% ipython --no-banner

In [1]: import numpy as np

In [2]: from numpy import linalg as LA

In [3]: np.set_printoptions(suppress=True, linewidth=160)

In [4]: F = np.load("case5.npy")

In [5]: print(F)
[[ 9  0  4]
 [-3 -6 -4]
 [ 9  0  4]]

In [6]: # rows 0 and 2 are equal

In [7]: print(round(LA.norm(F, 2) / LA.norm(F), 1))
0.9

In [8]: print([round(float(x), 1) for x in LA.svd(F, compute_uv=False)[:3]])
[14.8, 6.1, 0.0]

In [9]: print(LA.matrix_rank(F, rtol=0.1))
2

In [10]: print(np.argsort(-LA.norm(F, axis=0).round(6), kind="stable")[:3])
[0 2 1]

In [11]: left, s, VT = LA.svd(F)

In [12]: vecs = VT[:(s > 1e-8).sum()]

In [13]: rng = np.random.default_rng(489)

In [14]: x0 = F[1] + -3 * F[0] + rng.integers(2) * np.eye(3)[2]

In [15]: print(x0)
[-30.  -6. -15.]

In [16]: print(np.round(np.diag(vecs.T @ vecs), 1))
[0.9 0.9 0.3]

In [17]: print(np.allclose(vecs.T @ vecs @ x0, x0))
False

In [18]: r = LA.matrix_rank(F)

In [19]: print(r)
2

In [20]: ns = LA.svd(F)[2][r:].T

In [21]: print(np.round(ns @ ns.T, 1))
[[ 0.1  0.1 -0.3]
 [ 0.1  0.1 -0.3]
 [-0.3 -0.3  0.7]]

In [22]: print(np.round(F @ ns, 1) + 0)
[[0.]
 [0.]
 [0.]]

In [23]: B = F + rng.integers(-2, 3, (3, 2)) @ rng.integers(-2, 3, (2, 3))

In [24]: print(B)
[[ 8  1  2]
 [-4 -4 -9]
 [10  1  0]]

In [25]: print(np.round(LA.svd(B - F, compute_uv=False), 1) + 0)
[7.1 1.7 0. ]

In [26]: print(np.abs(B - F).sum(axis=1))
[4 8 6]

In [27]: print(LA.matrix_rank(B - F, tol=1e-8))
2

In [28]: left, s, VT = LA.svd(F)

In [29]: print(np.argmax(s[:-1] / (s[1:] + 1e-6)) + 1)
2

In [30]: B = left[:, :2] @ np.diag(s[:2]) @ VT[:2]

In [31]: print(np.round(LA.norm(F - B) / LA.norm(F), 1))
0.0

In [32]: print(LA.matrix_rank(B))
2

In [33]: print(B.round(1) + 0)
[[ 9.  0.  4.]
 [-3. -6. -4.]
 [ 9.  0.  4.]]

In [34]: print(round(float(np.abs(F - B).max()), 1))
0.0

In [35]: print(np.round(LA.norm(F - B, 2), 1), np.round(s[2], 1))
0.0 0.0

In [36]: mat = np.load("x.npy")

In [37]: print(mat)
[[1 1 0 0]
 [3 0 0 0]
 [0 0 1 1]
 [0 0 3 0]]

In [38]: evals, vecs = LA.eig(mat)

In [39]: print(np.round(mat @ vecs[:, 0] - evals[0] * vecs[:, 0], 1) + 0)
[0. 0. 0. 0.]

In [40]: print(np.prod(evals))
9.0

In [41]: print(np.round(np.sort(LA.eigvals(mat @ mat)), 1))
[1.7 1.7 5.3 5.3]

In [42]: print(np.round(np.sort(LA.eigvals(LA.inv(mat))), 1))
[-0.8 -0.8  0.4  0.4]

In [43]: x0 = np.array([-1, -2, -2, 0])

In [44]: print(np.einsum("ij,j->i", mat, x0))
[-3 -3 -2 -6]

In [45]: print((mat * x0).sum(axis=1))
[-3 -3 -2 -6]

In [46]: print(LA.norm(mat @ x0) <= LA.norm(mat, 2) * LA.norm(x0) + 1e-9)
True

In [47]: print(mat @ np.ones(4))
[2. 3. 2. 3.]

In [48]: print(mat @ np.eye(4)[2])
[0. 0. 1. 3.]

In [49]: print(mat @ (2 * x0))
[ -6  -6  -4 -12]

In [50]: X = np.array([[0, -3, 1, -1, 0],
    ...:     [3, 0, 2, 2, -2],
    ...:     [-1, -2, 0, 0, 1],
    ...:     [1, -2, 0, 0, -2],
    ...:     [0, 2, -1, 2, 0]])

In [51]: print(np.argsort(-LA.norm(X, axis=0).round(6), kind="stable")[:3])
[1 0 3]

In [52]: print(LA.cond(X) > 100)
True

In [53]: print(LA.matrix_rank(X, rtol=0.1))
4

In [54]: def softmax(z):
    ...:     e = np.exp(z - z.max(axis=-1, keepdims=True))
    ...:     return e / e.sum(axis=-1, keepdims=True)
    ...: 

In [55]: print(np.round(softmax(X[0]), 1) + 0)
[0.2 0.  0.5 0.1 0.2]

In [56]: print(np.round(softmax(10 * X[0]), 1) + 0)
[0. 0. 1. 0. 0.]

In [57]: scores = X @ X.T / np.sqrt(5)

In [58]: print(np.round(softmax(scores + np.triu(np.full(scores.shape, -np.inf), 1)), 1) + 0)
[[1.  0.  0.  0.  0. ]
 [0.  1.  0.  0.  0. ]
 [0.5 0.  0.5 0.  0. ]
 [0.2 0.2 0.  0.6 0. ]
 [0.  0.  0.  0.  1. ]]

In [59]: print(softmax(scores).round(6).argmax(axis=1))
[0 1 0 3 4]

In [60]: print(np.round(softmax(scores)[0] @ X, 1) + 0)
[ 0.  -2.8  0.8 -0.8 -0.1]

In [61]: left, s, VT = LA.svd(X)

In [62]: print(s.round(1) + 0)
[5.  5.  1.7 1.7 0. ]

In [63]: print(np.argmax(s[:-1] / (s[1:] + 1e-6)) + 1)
4

In [64]: B = left[:, :4] @ np.diag(s[:4]) @ VT[:4]

In [65]: print(LA.matrix_rank(X, rtol=0.05))
4

In [66]: print(round(LA.norm(X - B) / LA.norm(X), 1))
0.0

In [67]: left, s, VT = LA.svd(X)

In [68]: vecs = VT[:(s > 1e-8).sum()]

In [69]: x0 = X[0] + 3 * X[3] + rng.integers(2) * np.eye(5)[1]

In [70]: print(x0)
[ 3. -9.  1. -1. -6.]

In [71]: print(np.round(np.diag(vecs.T @ vecs), 1))
[0.5 1.  0.8 1.  0.8]

In [72]: print(np.round(vecs.T @ vecs, 1) + 0)
[[ 0.5  0.1  0.3  0.1 -0.3]
 [ 0.1  1.  -0.1  0.   0.1]
 [ 0.3 -0.1  0.8 -0.1  0.2]
 [ 0.1  0.  -0.1  1.   0.1]
 [-0.3  0.1  0.2  0.1  0.8]]

In [73]: print(round(LA.norm(x0 - vecs.T @ vecs @ x0), 1))
0.0
